$ ipython --no-banner

In [1]: import numpy as np

In [2]: from numpy import linalg as LA

In [3]: np.set_printoptions(precision=2, suppress=True, linewidth=120)

In [4]: arr = np.array([[5, 1, 1, 0, 0],
   ...:     [3, 1, 0, 15, 3],
   ...:     [1, 2, 0, 0, 0],
   ...:     [2, 2, 0, 25, 5],
   ...:     [0, 2, 3, 5, 1],
   ...:     [1, 2, 5, 20, 4],
   ...:     [2, 4, 2, 5, 1],
   ...:     [4, 4, 1, 10, 2],
   ...:     [5, 2, 3, 25, 5]])

In [5]: arr
Out[5]: 
array([[ 5,  1,  1,  0,  0],
       [ 3,  1,  0, 15,  3],
       [ 1,  2,  0,  0,  0],
       [ 2,  2,  0, 25,  5],
       [ 0,  2,  3,  5,  1],
       [ 1,  2,  5, 20,  4],
       [ 2,  4,  2,  5,  1],
       [ 4,  4,  1, 10,  2],
       [ 5,  2,  3, 25,  5]])

In [6]: # rows and columns are dependent

In [7]: arr - arr[0]
Out[7]: 
array([[ 0,  0,  0,  0,  0],
       [-2,  0, -1, 15,  3],
       [-4,  1, -1,  0,  0],
       [-3,  1, -1, 25,  5],
       [-5,  1,  2,  5,  1],
       [-4,  1,  4, 20,  4],
       [-3,  3,  1,  5,  1],
       [-1,  3,  0, 10,  2],
       [ 0,  1,  2, 25,  5]])

In [8]: np.abs(arr).max()
Out[8]: np.int64(25)

In [9]: arr.sum(axis=0)
Out[9]: array([ 23,  20,  15, 105,  21])

In [10]: np.diff(arr, axis=0)
Out[10]: 
array([[ -2,   0,  -1,  15,   3],
       [ -2,   1,   0, -15,  -3],
       [  1,   0,   0,  25,   5],
       [ -2,   0,   3, -20,  -4],
       [  1,   0,   2,  15,   3],
       [  1,   2,  -3, -15,  -3],
       [  2,   0,  -1,   5,   1],
       [  1,  -2,   2,  15,   3]])

In [11]: round(float(LA.norm(arr)), 2)
Out[11]: 47.9

In [12]: np.argsort(-LA.norm(arr, axis=0).round(6), kind="stable")[:3]
Out[12]: array([3, 0, 4])

In [13]: LA.cond(arr) > 100
Out[13]: np.True_

In [14]: round(float(LA.norm(arr, 2) / LA.norm(arr)), 2)
Out[14]: 0.98

In [15]: A = np.load("data.npy")

In [16]: A
Out[16]: 
array([[1.02, 2.  , 2.  , 0.  ],
       [1.  , 0.02, 1.  , 1.  ],
       [0.  , 0.  , 2.02, 0.  ],
       [1.  , 2.  , 2.  , 0.02]])

In [17]: round(np.log10(LA.cond(A)))
Out[17]: 2

In [18]: np.argsort(-LA.norm(A, axis=0).round(6), kind="stable")[:3]
Out[18]: array([2, 1, 0])

In [19]: LA.cond(A) > 100
Out[19]: np.True_

In [20]: LA.lstsq(arr[:-1].T, arr[-1])[2]
Out[20]: np.int32(4)

In [21]: np.round(arr @ LA.pinv(arr) @ arr, 2) + 0
Out[21]: 
array([[ 5.,  1.,  1.,  0.,  0.],
       [ 3.,  1.,  0., 15.,  3.],
       [ 1.,  2.,  0.,  0.,  0.],
       [ 2.,  2.,  0., 25.,  5.],
       [ 0.,  2.,  3.,  5.,  1.],
       [ 1.,  2.,  5., 20.,  4.],
       [ 2.,  4.,  2.,  5.,  1.],
       [ 4.,  4.,  1., 10.,  2.],
       [ 5.,  2.,  3., 25.,  5.]])

In [22]: cov = A.T @ A

In [23]: cov
Out[23]: 
array([[ 3.04,  4.06,  5.04,  1.02],
       [ 4.06,  8.  ,  8.02,  0.06],
       [ 5.04,  8.02, 13.08,  1.04],
       [ 1.02,  0.06,  1.04,  1.  ]])

In [24]: round(float(np.trace(cov)), 2), round(float((A ** 2).sum()), 2)
Out[24]: (25.12, 25.12)

In [25]: LA.matrix_rank(cov)
Out[25]: np.int64(4)

In [26]: round(float(LA.norm(A)), 2)
Out[26]: 5.01

In [27]: np.abs(A).max()
Out[27]: np.float64(2.02)

In [28]: A.mean(axis=0)
Out[28]: array([0.76, 1.  , 1.75, 0.26])

In [29]: np.diff(A, axis=0)
Out[29]: 
array([[-0.02, -1.98, -1.  ,  1.  ],
       [-1.  , -0.02,  1.02, -1.  ],
       [ 1.  ,  2.  , -0.02,  0.02]])

In [30]: A - A[0]
Out[30]: 
array([[ 0.  ,  0.  ,  0.  ,  0.  ],
       [-0.02, -1.98, -1.  ,  1.  ],
       [-1.02, -2.  ,  0.02,  0.  ],
       [-0.02,  0.  ,  0.  ,  0.02]])

In [31]: np.count_nonzero(A)
Out[31]: np.int64(12)

In [32]: np.unravel_index(np.abs(A).argmax(), A.shape)
Out[32]: (np.int64(2), np.int64(2))
